$ python3 -q
>>> import numpy as np
>>> from numpy import linalg as LA
>>> np.set_printoptions(suppress=True, linewidth=120)
>>> m1 = np.load("a.npy")
>>> print(m1)
[[3 1 2]
 [2 3 1]
 [1 2 3]]
>>> print(round(LA.det(2 * m1), 3), round(float(LA.det(m1)), 3))
144.0 18.0
>>> print(np.round(np.poly(m1), 3))
[  1.  -9.  21. -18.]
>>> x0 = np.array([2, -1, 0])
>>> target = m1 @ x0
>>> print(target)
[5 1 0]
>>> print(np.round(LA.solve(m1, -1 * target), 3) + 0)
[-2.  1.  0.]
>>> print(np.round(LA.solve(m1.T, m1[0]), 3) + 0)
[1. 0. 0.]
>>> print(np.round(LA.solve(m1, target), 3) + 0)
[ 2. -1.  0.]
>>> print(np.round(LA.solve(m1, target + m1[:, 2]), 3))
[ 2. -1.  1.]
>>> X = np.array([[1, 0, 0, 0, 0],
...     [0, -1, 0, 0, 0],
...     [0, 0, -4, 0, 0],
...     [0, 0, 0, 5, 0],
...     [0, 0, 0, 0, 1]])
>>> print(np.einsum("ij,ji->", X, X))
44
>>> print(np.round(LA.eigvals(X), 3))
[ 1. -1. -4.  5.  1.]
>>> print(np.round(LA.det(X.T), 3))
20.0
>>> print(np.kron(np.eye(2, dtype=int), X))
[[ 1  0  0  0  0  0  0  0  0  0]
 [ 0 -1  0  0  0  0  0  0  0  0]
 [ 0  0 -4  0  0  0  0  0  0  0]
 [ 0  0  0  5  0  0  0  0  0  0]
 [ 0  0  0  0  1  0  0  0  0  0]
 [ 0  0  0  0  0  1  0  0  0  0]
 [ 0  0  0  0  0  0 -1  0  0  0]
 [ 0  0  0  0  0  0  0 -4  0  0]
 [ 0  0  0  0  0  0  0  0  5  0]
 [ 0  0  0  0  0  0  0  0  0  1]]
>>> print(np.round(LA.det(X[::-1]), 3))
20.0
>>> print(np.einsum("ii->", X))
2
>>> print(round(float(LA.eigvals(X).sum().real), 3))
2.0
>>> print(round(float(LA.det(2 * X)), 3), np.round(LA.det(X), 3))
640.0 20.0
>>> data = np.load("sample6.npy")
>>> print(data)
[[0.375 0.25  0.125 0.25 ]
 [0.2   0.4   0.2   0.2  ]
 [0.    0.4   0.6   0.   ]
 [0.4   0.4   0.    0.2  ]]
>>> B = LA.invert(data)
Traceback (most recent call last):
  File "<python-input-25>", line 1, in <module>
    B = LA.invert(data)
        ^^^^^^^^^
AttributeError: module 'numpy.linalg' has no attribute 'invert'
>>> B = LA.inv(data)
>>> print(np.round(LA.det(data) * B, 3) + 0)
[[-0.016  0.04  -0.01  -0.02 ]
 [ 0.024 -0.015  0.    -0.015]
 [-0.016  0.01  -0.01   0.01 ]
 [-0.016 -0.05   0.02   0.04 ]]
>>> print(np.round(data @ B, 3) + 0)
[[1. 0. 0. 0.]
 [0. 1. 0. 0.]
 [0. 0. 1. 0.]
 [0. 0. 0. 1.]]
>>> print(round(float(LA.det(data) * LA.det(B)), 3))
1.0
>>> print(round(LA.cond(data), 3))
14.083
>>> print(np.allclose(B, data.T))
False
